$ python3 -q
>>> import numpy as np
>>> import numpy.linalg as la
>>> np.set_printoptions(precision=2, suppress=True, linewidth=140)
>>> m1 = np.loadtxt("test12.csv", delimiter=",")
>>> m1.round(2) + 0
array([[ 0.  ,  1.03,  2.03,  2.02],
       [-0.05,  0.98,  1.98,  2.02],
       [ 0.  ,  1.01,  1.97,  1.99],
       [ 0.01,  1.04,  2.01,  1.99],
       [ 0.01,  0.98,  2.01,  2.03],
       [ 0.02,  0.97,  2.01,  1.96],
       [-0.04,  0.97,  1.97,  1.99],
       [ 0.03,  1.  ,  2.01,  2.  ],
       [-0.01,  0.98,  2.02,  1.99],
       [ 0.02,  1.01,  2.04,  1.96],
       [-0.01,  0.98,  1.97,  2.02],
       [-0.01,  0.98,  2.  ,  2.01],
       [ 0.01,  1.  ,  1.98,  1.98],
       [ 0.02,  1.01,  2.  ,  2.  ],
       [ 0.01,  1.  ,  1.96,  2.  ],
       [-0.01,  1.01,  1.98,  1.99],
       [ 0.01,  1.  ,  1.99,  2.01],
       [ 0.95,  1.98,  2.  ,  1.05],
       [ 1.05,  1.97,  1.99,  1.  ],
       [ 1.  ,  2.02,  1.98,  0.99],
       [ 1.01,  2.01,  2.01,  1.  ],
       [ 0.97,  2.03,  2.  ,  0.97],
       [ 1.  ,  1.97,  1.98,  1.01],
       [ 0.99,  2.02,  1.97,  0.98],
       [ 1.02,  1.99,  2.  ,  1.  ],
       [ 0.98,  1.97,  1.99,  0.99],
       [ 1.03,  1.98,  2.03,  1.01],
       [ 1.  ,  2.05,  1.99,  1.  ],
       [ 1.01,  1.97,  2.01,  1.  ],
       [ 0.98,  1.99,  1.97,  1.01],
       [ 0.97,  2.01,  2.02,  0.96],
       [ 0.97,  2.  ,  2.02,  0.99],
       [ 1.  ,  2.  ,  2.02,  1.  ],
       [ 1.01,  1.98,  2.  ,  1.01]])
>>> cov = np.cov(m1, rowvar=False)
>>> np.round(la.eigvalsh(cov)[::-1], 2) + 0
array([0.77, 0.  , 0.  , 0.  ])
>>> m1.std(axis=0)
array([0.5 , 0.5 , 0.02, 0.5 ])
>>> np.argsort(-m1.std(axis=0).round(6), kind="stable")
array([3, 1, 0, 2])
>>> np.polyfit(m1[:, 2], m1[:, 1], 1)
array([ 2.65, -3.8 ])
>>> np.round(np.corrcoef(m1[:, 2], m1[:, 1])[0, 1], 2)
np.float64(0.11)
>>> np.argwhere(np.triu(np.abs(np.corrcoef(m1.T)) > 0.8, 1))
array([[0, 1],
       [0, 3],
       [1, 3]])
>>> cov.shape
(4, 4)
>>> np.corrcoef(m1.T)
array([[ 1.  ,  1.  ,  0.11, -1.  ],
       [ 1.  ,  1.  ,  0.11, -1.  ],
       [ 0.11,  0.11,  1.  , -0.1 ],
       [-1.  , -1.  , -0.1 ,  1.  ]])
>>> x0 = np.array([2, -3, 0, 2])
>>> rhs = m1 @ x0
>>> np.round(la.pinv(m1) @ m1, 2) + 0
array([[1., 0., 0., 0.],
       [0., 1., 0., 0.],
       [0., 0., 1., 0.],
       [0., 0., 0., 1.]])
>>> rng = np.random.default_rng(584)
>>> rhs = rhs + 0.1 * rng.normal(size=34)
>>> rhs
array([ 0.89,  0.86,  0.84,  1.05,  1.19,  1.12,  0.94,  0.86,  1.12,  1.  ,  0.93,  0.99,  1.19,  0.99,  1.04,  0.95,  1.02, -1.93, -1.89,
       -2.13, -1.91, -2.1 , -1.78, -2.16, -2.06, -1.92, -2.17, -2.05, -2.04, -1.76, -2.2 , -1.97, -2.01, -2.08])
>>> beta, *_ = la.lstsq(m1, rhs)
>>> beta.round()
array([ 0., -2.,  0.,  1.])
>>> [round(float(la.norm(la.solve(m1.T @ m1 + lam * np.eye(4), m1.T @ rhs))), 2) for lam in (0, 1, 10, 100)]
[2.52, 1.67, 1.25, 0.37]
>>> np.round(la.norm(rhs - m1 @ beta), 2)
np.float64(0.64)
>>> beta
array([ 0.44, -2.04,  0.11,  1.41])
>>> Xs = m1 - m1.mean(axis=0)
>>> Uu, sigma, Vh = la.svd(Xs, full_matrices=False)
>>> np.round(Vh[0] * np.sign(Vh[0, np.abs(Vh[0]).argmax()]), 2) + 0
array([-0.58, -0.58,  0.  ,  0.58])
>>> np.abs(Vh[0]).argmax()
np.int64(3)
>>> la.matrix_rank(Xs)
np.int64(4)
>>> np.abs(Vh[-1])
array([0.25, 0.53, 0.24, 0.78])
>>> np.round(sigma ** 2 / (sigma ** 2).sum(), 2) + 0
array([1., 0., 0., 0.])
>>> np.round(Xs.mean(axis=0), 2) + 0
array([0., 0., 0., 0.])
>>> np.round((sigma ** 2).sum() ** 2 / (sigma ** 4).sum(), 2)
np.float64(1.0)
>>> sigma
array([5.04, 0.14, 0.11, 0.09])
>>> z = rng.integers(0, 2, 4)
>>> A = (z[:, None] == z) * 4 + np.eye(4)
>>> A
array([[5., 4., 4., 4.],
       [4., 5., 4., 4.],
       [4., 4., 5., 4.],
       [4., 4., 4., 5.]])
>>> Uu, sigma, Vh = la.svd(A, full_matrices=False)
>>> (sigma > 1e-8).sum()
np.int64(4)
>>> Uu.shape, sigma.shape, Vh.shape
((4, 4), (4,), (4, 4))
>>> sigma
array([17.,  1.,  1.,  1.])
>>> sigma / sigma[0]
array([1.  , 0.06, 0.06, 0.06])
>>> x0 = np.array([-3, -2, 2, -1])
>>> rhs = A @ x0
>>> rhs
array([-19., -18., -14., -17.])
>>> la.solve(A, rhs + A[:, 1])
array([-3., -1.,  2., -1.])
>>> np.round(la.solve(A, A[:, 0]), 2) + 0
array([1., 0., 0., 0.])
>>> L = la.cholesky(A)
>>> la.eigvalsh(A).min() > 0
np.True_
>>> np.diag(L) ** 2
array([5.  , 1.8 , 1.44, 1.31])
>>> round(np.prod(np.diag(L)) ** 2, 2), round(la.det(A), 2)
(np.float64(17.0), np.float64(17.0))
>>> np.einsum("ij,ji->", A, A)
np.float64(292.0)
>>> round(la.det(2 * A), 2), round(float(la.det(A)), 2)
(np.float64(272.0), 17.0)
>>> round(la.det(A[::-1]), 2)
np.float64(17.0)
>>> np.einsum("ii->", A)
np.float64(20.0)
>>> np.kron(np.eye(2, dtype=int), A)
array([[5., 4., 4., 4., 0., 0., 0., 0.],
       [4., 5., 4., 4., 0., 0., 0., 0.],
       [4., 4., 5., 4., 0., 0., 0., 0.],
       [4., 4., 4., 5., 0., 0., 0., 0.],
       [0., 0., 0., 0., 5., 4., 4., 4.],
       [0., 0., 0., 0., 4., 5., 4., 4.],
       [0., 0., 0., 0., 4., 4., 5., 4.],
       [0., 0., 0., 0., 4., 4., 4., 5.]])
>>> vals, vecs = la.eigh(A)
>>> np.round(vecs.T @ vecs, 2) + 0
array([[1., 0., 0., 0.],
       [0., 1., 0., 0.],
       [0., 0., 1., 0.],
       [0., 0., 0., 1.]])
>>> np.abs(vecs[:, -1])
array([0.5, 0.5, 0.5, 0.5])
>>> np.round(vecs.T @ A @ vecs, 2) + 0
array([[ 1.,  0.,  0.,  0.],
       [ 0.,  1.,  0.,  0.],
       [ 0.,  0.,  1.,  0.],
       [ 0.,  0.,  0., 17.]])
>>> vals
array([ 1.,  1.,  1., 17.])
>>> la.svd(A, compute_uv=False)
array([17.,  1.,  1.,  1.])
>>> np.unique(vals.round(6) + 0, return_counts=True)[1]
array([3, 1])
>>> round(float(vals.sum()), 2), np.trace(A)
(20.0, np.float64(20.0))
>>> feats = np.load("data.npy")
>>> feats
array([[-0.4 ,  0.3 ,  1.7 , -0.1 , -0.4 , -0.6 ,  1.3 ,  0.5 ],
       [ 1.3 ,  1.7 ,  0.7 , -0.8 ,  1.5 , -0.7 , -0.5 , -0.1 ],
       [ 1.6 , -0.1 ,  0.7 ,  0.7 , -0.8 ,  1.2 , -0.7 , -0.2 ],
       [-1.6 ,  0.7 ,  1.5 ,  0.4 ,  1.  ,  0.  , -0.8 ,  0.8 ],
       [-0.8 , -0.9 ,  1.7 ,  3.3 ,  1.  , -1.  ,  1.6 ,  1.1 ],
       [-1.55, -1.07,  0.99,  2.41,  0.35, -0.19, -0.63, -2.01],
       [-0.9 ,  1.  , -0.2 , -0.5 , -0.5 ,  0.6 , -0.1 ,  0.8 ],
       [-0.1 , -1.1 , -1.1 , -0.8 ,  0.8 , -0.4 , -0.1 , -2.3 ],
       [ 1.8 , -0.8 ,  0.  , -1.1 , -0.8 , -1.9 , -0.9 ,  1.  ],
       [-1.6 , -1.1 ,  1.1 ,  2.5 ,  0.5 , -0.3 , -0.5 , -2.1 ]])
>>> np.allclose(A @ A.T, A.T @ A)
True
>>> np.fft.fft(A[0])
array([17.+0.j,  1.+0.j,  1.+0.j,  1.+0.j])
>>> np.sort(np.abs(np.fft.fft(A[0]))), np.sort(la.svd(A, compute_uv=False))
(array([ 1.,  1.,  1., 17.]), array([ 1.,  1.,  1., 17.]))
>>> (A @ A)[0]
array([73., 72., 72., 72.])
>>> A @ np.ones(4)
array([17., 17., 17., 17.])
>>> z = rng.permutation(8)
>>> M2 = feats[:, z] * rng.choice([-1, 1], 8)
>>> M2
array([[-0.3 ,  0.5 ,  0.6 ,  1.3 ,  0.1 ,  0.4 , -0.4 ,  1.7 ],
       [-1.7 , -0.1 ,  0.7 , -0.5 ,  0.8 , -1.3 ,  1.5 ,  0.7 ],
       [ 0.1 , -0.2 , -1.2 , -0.7 , -0.7 , -1.6 , -0.8 ,  0.7 ],
       [-0.7 ,  0.8 , -0.  , -0.8 , -0.4 ,  1.6 ,  1.  ,  1.5 ],
       [ 0.9 ,  1.1 ,  1.  ,  1.6 , -3.3 ,  0.8 ,  1.  ,  1.7 ],
       [ 1.07, -2.01,  0.19, -0.63, -2.41,  1.55,  0.35,  0.99],
       [-1.  ,  0.8 , -0.6 , -0.1 ,  0.5 ,  0.9 , -0.5 , -0.2 ],
       [ 1.1 , -2.3 ,  0.4 , -0.1 ,  0.8 ,  0.1 ,  0.8 , -1.1 ],
       [ 0.8 ,  1.  ,  1.9 , -0.9 ,  1.1 , -1.8 , -0.8 ,  0.  ],
       [ 1.1 , -2.1 ,  0.3 , -0.5 , -2.5 ,  1.6 ,  0.5 ,  1.1 ]])
>>> Uu, _, Vh = la.svd(feats.T @ M2)
>>> np.round(la.lstsq(feats, M2)[0], 2) + 0
array([[ 0.,  0.,  0.,  0.,  0., -1.,  0.,  0.],
       [-1.,  0.,  0.,  0.,  0.,  0.,  0.,  0.],
       [ 0.,  0.,  0.,  0.,  0.,  0.,  0.,  1.],
       [ 0.,  0.,  0.,  0., -1.,  0.,  0.,  0.],
       [ 0.,  0.,  0.,  0.,  0.,  0.,  1.,  0.],
       [ 0.,  0., -1.,  0.,  0.,  0.,  0.,  0.],
       [ 0.,  0.,  0.,  1.,  0.,  0.,  0.,  0.],
       [ 0.,  1.,  0.,  0.,  0.,  0.,  0.,  0.]])
>>> z
array([1, 7, 5, 6, 3, 0, 4, 2])
>>> F = np.load("out19.npy")
>>> F
array([[ 0.04, -3.08, -6.02,  8.  , -3.  , -8.89,  3.03,  6.04, -5.  , -5.99,  9.05, -0.98],
       [ 0.06, -2.95, -6.01,  8.01, -3.06, -8.96,  2.9 ,  6.01, -4.93, -5.95,  9.06, -1.04],
       [ 0.02, -2.94, -6.04,  7.97, -3.03, -8.99,  3.1 ,  6.  , -4.94, -5.94,  9.02, -0.96],
       [ 0.04, -3.01, -5.99,  8.06, -2.94, -8.96,  3.06,  5.93, -4.96, -6.02,  8.92, -0.95],
       [-0.04, -3.04, -5.91,  8.05, -3.01, -9.02,  3.12,  6.05, -5.03, -6.02,  9.01, -1.09],
       [-0.01, -2.9 , -6.05,  7.95, -2.95, -8.99,  3.21,  5.97, -4.89, -5.96,  9.04, -1.  ],
       [ 0.01, -2.96, -5.97,  8.  , -3.08, -9.01,  2.99,  5.95, -4.99, -5.97,  9.03, -1.01],
       [-0.01, -3.06, -6.  ,  8.06, -3.03, -9.09,  3.  ,  5.95, -5.03, -6.15,  9.03, -1.01],
       [-0.02,  7.99,  1.04, -7.04,  1.07,  0.04,  4.98, -8.98,  3.96, -8.98,  4.99,  2.01],
       [ 0.03,  8.04,  1.09, -7.03,  1.02,  0.03,  5.04, -9.07,  3.98, -9.01,  4.96,  1.95],
       [-0.08,  8.04,  1.03, -7.01,  1.05, -0.09,  5.02, -9.  ,  4.  , -9.02,  4.95,  1.99],
       [ 0.05,  7.94,  0.97, -7.02,  1.06,  0.02,  5.07, -8.94,  3.99, -9.  ,  5.04,  1.86],
       [ 0.02,  7.96,  1.  , -6.96,  1.02, -0.03,  5.03, -9.04,  4.06, -8.96,  4.98,  1.99],
       [-0.01,  7.96,  0.86, -6.92,  1.02, -0.05,  5.01, -9.08,  3.92, -9.06,  4.95,  1.94],
       [-0.07,  8.  ,  0.99, -7.05,  1.08, -0.02,  5.12, -9.07,  3.98, -9.01,  5.04,  1.94],
       [ 0.  ,  8.06,  0.95, -6.95,  1.09,  0.06,  4.97, -9.05,  4.06, -8.98,  4.98,  2.03],
       [-2.03, -0.94,  2.05, -8.94, -9.  , -5.  ,  0.15,  8.01,  1.98,  3.03,  3.  , -2.99],
       [-1.97, -1.08,  2.01, -9.04, -9.14, -4.96,  0.01,  7.98,  2.02,  3.02,  3.08, -3.06],
       [-2.05, -1.03,  2.03, -9.09, -9.  , -4.86,  0.06,  7.96,  1.86,  3.02,  3.09, -2.96],
       [-2.  , -0.91,  2.04, -8.89, -8.98, -4.99, -0.03,  8.02,  1.93,  2.97,  2.95, -3.07],
       [-2.09, -1.03,  2.06, -8.98, -9.03, -4.98,  0.09,  7.97,  2.04,  2.98,  3.11, -2.98],
       [-2.01, -1.01,  2.09, -9.03, -8.96, -5.01,  0.02,  7.96,  2.02,  3.14,  2.95, -3.  ],
       [-1.94, -1.02,  1.94, -9.02, -8.99, -4.95, -0.01,  8.07,  2.1 ,  3.05,  2.9 , -2.96],
       [-1.96, -0.95,  2.03, -9.01, -8.96, -5.01,  0.  ,  7.95,  1.97,  3.05,  3.13, -3.01]])
>>> x0 = np.array([-5, -5, -4, 0, -3, -1, -2, 4, -4, 4, -4, -5])
>>> F @ np.eye(12)[0]
array([ 0.04,  0.06,  0.02,  0.04, -0.04, -0.01,  0.01, -0.01, -0.02,  0.03, -0.08,  0.05,  0.02, -0.01, -0.07,  0.  , -2.03, -1.97, -2.05,
       -2.  , -2.09, -2.01, -1.94, -1.96])
>>> (F @ x0).argmax()
np.int64(17)
>>> la.norm(F @ x0) <= la.norm(F, 2) * la.norm(x0) + 1e-9
np.True_
